% ipython --no-banner

In [1]: import numpy as np

In [2]: np.set_printoptions(suppress=True, linewidth=120)

In [3]: A2 = np.array([[1, 1], [0, 0]])

In [4]: F = np.tile(A2, (2, 2))

In [5]: F
Out[5]: 
array([[1, 1, 1, 1],
       [0, 0, 0, 0],
       [1, 1, 1, 1],
       [0, 0, 0, 0]])

In [6]: [round(float(x), 1) for x in np.linalg.svd(F, compute_uv=False)[:3]]
Out[6]: [2.8, 0.0, 0.0]

In [7]: np.linalg.matrix_rank(F, rtol=0.1)
Out[7]: np.int64(1)

In [8]: np.linalg.cond(F) > 100
Out[8]: np.True_

In [9]: round(float(np.linalg.norm(F, 2) / np.linalg.norm(F)), 1)
Out[9]: 1.0

In [10]: def softmax(z):
    ...:     e = np.exp(z - z.max(axis=-1, keepdims=True))
    ...:     return e / e.sum(axis=-1, keepdims=True)
    ...: 

In [11]: softmax(F).sum(axis=1)
Out[11]: array([1., 1., 1., 1.])

In [12]: scores = F @ F.T / np.sqrt(4)

In [13]: print(np.round(softmax(scores + np.triu(np.full(scores.shape, -np.inf), 1)), 1))
[[1.  0.  0.  0. ]
 [0.5 0.5 0.  0. ]
 [0.5 0.1 0.5 0. ]
 [0.2 0.2 0.2 0.2]]

In [14]: print(softmax(scores).round(6).argmax(axis=1))
[0 0 0 0]

In [15]: left, sigma, Vh = np.linalg.svd(F)

In [16]: V = Vh[:(sigma > 1e-8).sum()]

In [17]: rng = np.random.default_rng(11)

In [18]: x = F[0] + 3 * F[1] + rng.integers(2) * np.eye(4)[2]

In [19]: print(x)
[1. 1. 1. 1.]

In [20]: np.round(V.T @ V, 1)
Out[20]: 
array([[0.3, 0.3, 0.3, 0.3],
       [0.3, 0.2, 0.2, 0.2],
       [0.3, 0.2, 0.2, 0.2],
       [0.3, 0.2, 0.2, 0.2]])

In [21]: np.allclose(V.T @ V @ x, x)
Out[21]: True

In [22]: np.round(np.linalg.norm(x - V.T @ V @ x), 1)
Out[22]: np.float64(0.0)

In [23]: K = np.load("data.npy")

In [24]: K
Out[24]: 
array([[ -3,   1,  -2],
       [ -3,   2,   0],
       [ -3,   0,  -1],
       [ -6,   1,  -3],
       [ -9,  -1,  -6],
       [-12,   1,  -8],
       [ -9,   3,  -7],
       [-12,   1,  -4],
       [-12,  -2,  -2],
       [-10,  -2,  -4],
       [-12,  -3,  -6],
       [-15,  -4,  -6],
       [-13,  -2,  -9],
       [-13,  -3, -11],
       [-12,  -5, -10],
       [-10,  -8,  -8],
       [-10,  -5,  -8],
       [-12,  -8,  -5],
       [-13,  -6,  -2],
       [-15,  -5,  -2],
       [-15,  -3,  -4]])

In [25]: z = rng.permutation(3)

In [26]: A2 = K[:, z] * rng.choice([-1, 1], 3)

In [27]: A2
Out[27]: 
array([[  2,   1,  -3],
       [  0,   2,  -3],
       [  1,   0,  -3],
       [  3,   1,  -6],
       [  6,  -1,  -9],
       [  8,   1, -12],
       [  7,   3,  -9],
       [  4,   1, -12],
       [  2,  -2, -12],
       [  4,  -2, -10],
       [  6,  -3, -12],
       [  6,  -4, -15],
       [  9,  -2, -13],
       [ 11,  -3, -13],
       [ 10,  -5, -12],
       [  8,  -8, -10],
       [  8,  -5, -10],
       [  5,  -8, -12],
       [  2,  -6, -13],
       [  2,  -5, -15],
       [  4,  -3, -15]])

In [28]: left, _, Vh = np.linalg.svd(K.T @ A2)

In [29]: np.round(np.linalg.lstsq(K, A2)[0], 1) + 0
Out[29]: 
array([[ 0.,  0.,  1.],
       [ 0.,  1.,  0.],
       [-1.,  0.,  0.]])

In [30]: z
Out[30]: array([2, 1, 0])

In [31]: X = np.loadtxt("sample4.csv", delimiter=",")

In [32]: print(X)
[[ 3. -1.  2.]
 [ 0.  9.  9.]
 [-4.  0. -2.]
 [ 3. 35. 38.]]

In [33]: # row 3 dominates

In [34]: P = np.triu(np.array([[2, 1, 0, 2], [2, 0, 2, 0], [1, 2, 2, 2], [1, 2, 2, 1]]), 1) + np.eye(4)

In [35]: A2 = P @ F @ np.linalg.inv(P)

In [36]: print(np.round(np.linalg.det(A2), 1))
0.0

In [37]: A2
Out[37]: 
array([[ 1.,  0.,  1., -3.],
       [ 2.,  0.,  2., -6.],
       [ 1.,  0.,  1., -3.],
       [ 0.,  0.,  0.,  0.]])

In [38]: print(np.trace(A2), np.trace(F))
2.0 2

In [39]: np.poly(A2)
Out[39]: array([ 1., -2.,  0.,  0.,  0.])

In [40]: m1 = np.load("arr.npy")

In [41]: print(m1)
[[ -0.7   2.9  -2.6]
 [  6.   -0.4  -1.2]
 [ -2.    3.3  -1.9]
 [  6.5   0.2  -5.5]
 [ -0.3   1.2   5.9]
 [  1.4   2.3  -4.5]
 [  1.8   1.    1.2]
 [ -2.4   3.    1. ]
 [ -0.3   1.9   1.7]
 [ -1.6   2.9  -0.3]
 [ -0.1   2.3  -0.9]
 [  3.3   0.9  -1.5]
 [  5.7   0.   -2.8]
 [  1.8   1.7  -2. ]
 [  6.2   1.2 -10.7]
 [  1.7   2.   -3.8]
 [  3.8   0.7  -1.7]
 [  0.3   1.9   0.6]
 [  2.3   1.7  -3.8]
 [  2.1   2.6  -8.1]
 [  1.7   1.3  -0.1]]

In [42]: A2 = np.c_[m1[:, :2] @ np.array([[0, 0], [2, 3]]), np.array([7, 4, 5, 7, 2, -4, -9, -1, 6, 7, 0, 3, 0, -2, -9, 0, 0, -3, 0, 5, 0])]

In [43]: A2.round(1)
Out[43]: 
array([[ 5.8,  8.7,  7. ],
       [-0.8, -1.2,  4. ],
       [ 6.6,  9.9,  5. ],
       [ 0.4,  0.6,  7. ],
       [ 2.4,  3.6,  2. ],
       [ 4.6,  6.9, -4. ],
       [ 2. ,  3. , -9. ],
       [ 6. ,  9. , -1. ],
       [ 3.8,  5.7,  6. ],
       [ 5.8,  8.7,  7. ],
       [ 4.6,  6.9,  0. ],
       [ 1.8,  2.7,  3. ],
       [ 0. ,  0. ,  0. ],
       [ 3.4,  5.1, -2. ],
       [ 2.4,  3.6, -9. ],
       [ 4. ,  6. ,  0. ],
       [ 1.4,  2.1,  0. ],
       [ 3.8,  5.7, -3. ],
       [ 3.4,  5.1,  0. ],
       [ 5.2,  7.8,  5. ],
       [ 2.6,  3.9,  0. ]])

In [44]: np.linalg.matrix_rank(np.c_[m1, A2])
Out[44]: np.int64(4)

In [45]: print(np.round(np.linalg.norm(np.linalg.qr(m1)[0].T @ A2, axis=0) ** 2 / ((A2 ** 2).sum(axis=0) + 1e-12), 1))
[1.  1.  0.1]

In [46]: rk = np.linalg.matrix_rank(A2)

In [47]: rk
Out[47]: np.int64(2)

In [48]: N = np.linalg.svd(A2)[2][rk:].T

In [49]: [int(np.linalg.matrix_rank(A2[:i])) for i in range(1, len(A2) + 1)]
Out[49]: [1, 2, 2, 2, 2, 2, 2, 2, 2, 2, 2, 2, 2, 2, 2, 2, 2, 2, 2, 2, 2]

In [50]: np.round(N @ N.T, 1) + 0
Out[50]: 
array([[ 0.7, -0.5,  0. ],
       [-0.5,  0.3,  0. ],
       [ 0. ,  0. ,  0. ]])

In [51]: print(N.shape)
(3, 1)

In [52]: np.round(N[:, 0] / N[np.abs(N[:, 0]).round(6).argmax(), 0], 1) + 0
Out[52]: array([ 1. , -0.7,  0. ])
